In [1]: import numpy as np

In [2]: from numpy import linalg as LA

In [3]: np.set_printoptions(precision=2, suppress=True, linewidth=140)

In [4]: rng = np.random.default_rng(88)

In [5]: mat = np.eye(3, dtype=int)[rng.permutation(3)] * np.array([3, -1, -2])

In [6]: mat
Out[6]: 
array([[ 0, -1,  0],
       [ 0,  0, -2],
       [ 3,  0,  0]])

In [7]: hat = np.triu(np.array([[2, -1, 0], [3, 3, 1], [-1, -2, 0]]), 1) + np.eye(3)

In [8]: M2 = hat @ mat @ LA.inv(hat)

In [9]: LA.matrix_rank(M2)
Out[9]: np.int64(3)

In [10]: M2
Out[10]: 
array([[ 0., -1.,  3.],
       [ 3.,  3., -5.],
       [ 3.,  3., -3.]])

In [11]: Q, _ = LA.qr(np.array([[2.0, -0.5, 0.0], [-1.5, 1.5, 1.3], [-1.6, -0.1, 0.3]]))

In [12]: m1 = 2 * Q

In [13]: m1
Out[13]: 
array([[-1.35, -0.34,  1.44],
       [ 1.01, -1.63,  0.56],
       [ 1.08,  1.11,  1.27]])

In [14]: M2 = m1 + rng.integers(-2, 3, (3, 1)) @ rng.integers(-2, 3, (1, 3))

In [15]: M2
Out[15]: 
array([[0.65, 3.66, 3.44],
       [2.01, 0.37, 1.56],
       [2.08, 3.11, 2.27]])

In [16]: M2 - m1
Out[16]: 
array([[2., 4., 2.],
       [1., 2., 1.],
       [1., 2., 1.]])

In [17]: np.round(LA.svd(M2 - m1, compute_uv=False), 2) + 0
Out[17]: array([6., 0., 0.])

In [18]: LA.matrix_rank(M2 - m1, tol=1e-8)
Out[18]: np.int64(1)

In [19]: M2 = LA.inv(m1)

In [20]: np.round(LA.cond(m1), 2)
Out[20]: np.float64(1.0)

In [21]: round(LA.slogdet(m1)[0], 2)
Out[21]: np.float64(1.0)

In [22]: round(LA.det(m1) * LA.det(M2), 2)
Out[22]: np.float64(1.0)

In [23]: Q, V = LA.qr(m1[:, :2])[0], LA.qr(m1[:, 2:])[0]

In [24]: s = LA.svd(Q.T @ V, compute_uv=False)

In [25]: np.degrees(np.arccos(s.clip(0, 1)))
Out[25]: array([90.])

In [26]: (s > 0.9).sum()
Out[26]: np.int64(0)

In [27]: arr = np.array([[0, 1, 0], [1, 0, 1], [0, 1, 0]])

In [28]: arr
Out[28]: 
array([[0, 1, 0],
       [1, 0, 1],
       [0, 1, 0]])

In [29]: np.all(LA.eigvalsh(arr) > 0)
Out[29]: np.False_

In [30]: [round(float(LA.det(arr[:i, :i])), 2) + 0 for i in range(1, 4)]
Out[30]: [0.0, -1.0, 0.0]

In [31]: round(LA.eigvalsh(arr).min(), 2)
Out[31]: np.float64(-1.41)

In [32]: w, V = LA.eigh(arr)

In [33]: w.sum(), np.trace(arr)
Out[33]: (np.float64(0.0), np.int64(0))

In [34]: np.round(V.T @ V, 2) + 0
Out[34]: 
array([[1., 0., 0.],
       [0., 1., 0.],
       [0., 0., 1.]])

In [35]: (w > 1e-8).sum(), (w < -1e-8).sum()
Out[35]: (np.int64(1), np.int64(1))

In [36]: np.round(V @ np.diag(w) @ V.T, 2) + 0
Out[36]: 
array([[0., 1., 0.],
       [1., 0., 1.],
       [0., 1., 0.]])

In [37]: np.unique(w.round(6) + 0, return_counts=True)[1]
Out[37]: array([1, 1, 1])

In [38]: arr.sum(axis=0)
Out[38]: array([1, 2, 1])

In [39]: arr @ arr
Out[39]: 
array([[1, 0, 1],
       [0, 2, 0],
       [1, 0, 1]])

In [40]: np.trace(arr @ arr @ arr) // 6
Out[40]: np.int64(0)

In [41]: np.argwhere(np.triu(arr))
Out[41]: 
array([[0, 1],
       [1, 2]])

In [42]: low = np.diag(arr.sum(axis=1)) - arr

In [43]: LA.matrix_rank(low)
Out[43]: np.int64(2)

In [44]: round(LA.det(low[1:, 1:]))
Out[44]: 1

In [45]: low
Out[45]: 
array([[ 1, -1,  0],
       [-1,  2, -1],
       [ 0, -1,  1]])

In [46]: LA.lstsq(arr[:-1].T, arr[-1])[2]
Out[46]: np.int32(2)

In [47]: np.round(np.trace(LA.pinv(arr) @ arr), 2)
Out[47]: np.float64(2.0)

In [48]: np.unique(arr.round(6), axis=0).shape
Out[48]: (2, 3)

In [49]: data = np.tril(np.array([[2, 0, 2], [1, 1, 0], [1, 1, 2]]), -1) + np.eye(3, dtype=int)

In [50]: data
Out[50]: 
array([[1, 0, 0],
       [1, 1, 0],
       [1, 1, 1]])

In [51]: round(LA.det(data), 2)
Out[51]: np.float64(1.0)

In [52]: (data - data.T) / 2
Out[52]: 
array([[ 0. , -0.5, -0.5],
       [ 0.5,  0. , -0.5],
       [ 0.5,  0.5,  0. ]])

In [53]: round(float(np.abs(LA.eigvals(data)).max()), 2)
Out[53]: 1.0

In [54]: np.allclose(data @ data.T, data.T @ data)
Out[54]: False

In [55]: np.trace(data)
Out[55]: np.int64(3)

In [56]: M2 = data[0, 0] * data[1:] - np.outer(data[1:, 0], data[0])

In [57]: M2
Out[57]: 
array([[0, 1, 0],
       [0, 1, 1]])

In [58]: data[:, 0] / data[0, 0]
Out[58]: array([1., 1., 1.])

In [59]: LA.matrix_rank(M2), LA.matrix_rank(data)
Out[59]: (np.int64(2), np.int64(3))

In [60]: M2 = data / np.sqrt((data ** 2).mean(axis=1, keepdims=True))

In [61]: data - data.mean(axis=1, keepdims=True)
Out[61]: 
array([[ 0.67, -0.33, -0.33],
       [ 0.33,  0.33, -0.67],
       [ 0.  ,  0.  ,  0.  ]])

In [62]: M2[2]
Out[62]: array([1., 1., 1.])

In [63]: z = rng.permutation(3)

In [64]: z
Out[64]: array([1, 2, 0])

In [65]: M2 = data[z][:, z]

In [66]: np.trace(M2)
Out[66]: np.int64(3)

In [67]: np.diag(M2)
Out[67]: array([1, 1, 1])

In [68]: np.sort(LA.eigvals(data))
Out[68]: array([1., 1., 1.])

In [69]: LA.matrix_power(data - np.diag(np.diag(data)), 3)
Out[69]: 
array([[0, 0, 0],
       [0, 0, 0],
       [0, 0, 0]])

In [70]: data @ data
Out[70]: 
array([[1, 0, 0],
       [2, 1, 0],
       [3, 2, 1]])

In [71]: LA.matrix_rank(data - data[0, 0] * np.eye(3))
Out[71]: np.int64(2)

In [72]: J = np.array([[-3, -2, -1], [0, 1, 2]])

In [73]: J
Out[73]: 
array([[-3, -2, -1],
       [ 0,  1,  2]])

In [74]: left, s, vt = LA.svd(J, full_matrices=False)

In [75]: np.round(left.T @ left, 2) + 0
Out[75]: 
array([[1., 0.],
       [0., 1.]])

In [76]: np.abs(left[:, 0]).round(6).argmax()
Out[76]: np.int64(0)

In [77]: M = np.array([[0.0, 0.0, 0.0, 3.0],
    ...:     [0.0, 0.0, 0.0, 0.0],
    ...:     [0.0, 0.0, 0.0, 0.0],
    ...:     [3.0, 0.0, 0.0, 0.0]])

In [78]: M.T @ M
Out[78]: 
array([[9., 0., 0., 0.],
       [0., 0., 0., 0.],
       [0., 0., 0., 0.],
       [0., 0., 0., 9.]])

In [79]: LA.norm(M, axis=0)
Out[79]: array([3., 0., 0., 3.])

In [80]: M[:, 0] @ M[:, 1]
Out[80]: np.float64(0.0)

In [81]: M.ravel(order="F")
Out[81]: array([0., 0., 0., 3., 0., 0., 0., 0., 0., 0., 0., 0., 3., 0., 0., 0.])

In [82]: t3 = M.reshape(4, 2, -1)

In [83]: t3.sum(axis=1)
Out[83]: 
array([[0., 3.],
       [0., 0.],
       [0., 0.],
       [3., 0.]])

In [84]: np.swapaxes(t3, 1, 2)[3]
Out[84]: 
array([[3., 0.],
       [0., 0.]])

In [85]: t3.shape
Out[85]: (4, 2, 2)

In [86]: np.einsum("ihd,ihd->ih", t3, t3)
Out[86]: 
array([[0., 9.],
       [0., 0.],
       [0., 0.],
       [9., 0.]])

In [87]: LA.eigvals(M)
Out[87]: array([ 3., -3.,  0.,  0.])

In [88]: np.round(LA.eigvals(M).sum().real, 2)
Out[88]: np.float64(-0.0)

In [89]: np.einsum("ij,ji->", M, M)
Out[89]: np.float64(18.0)

In [90]: np.round(LA.det(M[::-1]), 2)
Out[90]: np.float64(0.0)

In [91]: np.einsum("ii->", M)
Out[91]: np.float64(0.0)

In [92]: round(LA.eigvalsh(M).min(), 2)
Out[92]: np.float64(-3.0)

In [93]: hat = np.triu(np.array([[2, 5, -4, 5], [-3, 1, -3, -1], [-3, 5, -4, 4], [-4, 1, -2, -3]]), 1) + np.eye(4)

In [94]: M2 = hat @ M @ LA.inv(hat)

In [95]: np.round(np.poly(M2), 2) + 0
Out[95]: array([ 1.,  0., -9.,  0.,  0.])

In [96]: E = np.load("dump.npy")

In [97]: E
Out[97]: 
array([[ 1.72, -1.14,  0.53],
       [ 2.39,  0.17,  1.31],
       [-3.63,  0.64, -2.83],
       [ 1.44, -0.74,  3.29],
       [-3.73,  0.73,  0.13],
       [ 0.  , -0.21,  0.46],
       [ 2.79, -4.72,  2.7 ],
       [ 2.17, -2.78, -1.13],
       [-2.71, -1.95, -2.56],
       [-3.19,  2.78, -0.2 ],
       [ 2.23, -1.19, -0.01],
       [-2.4 ,  0.38,  3.11],
       [-2.89,  2.18, -0.28],
       [-3.12,  0.11, -1.8 ],
       [ 0.8 , -0.3 ,  0.59],
       [ 0.9 , -1.2 ,  0.8 ],
       [ 2.47, -2.32, -2.09],
       [ 1.25, -0.8 , -3.56],
       [-3.12,  3.43,  3.4 ]])

In [98]: cen = E - E.mean(axis=0)

In [99]: V = LA.svd(cen)[2][:2]

In [100]: M2 = cen - cen @ V.T @ V

In [101]: np.round(np.cov(cen @ V.T, rowvar=False), 2) + 0
Out[101]: 
array([[8.69, 0.  ],
       [0.  , 4.56]])

In [102]: LA.norm(M2, axis=1).round(6).argmax()
Out[102]: np.int64(6)

In [103]: np.diag(V.T @ V)
Out[103]: array([0.69, 0.37, 0.94])
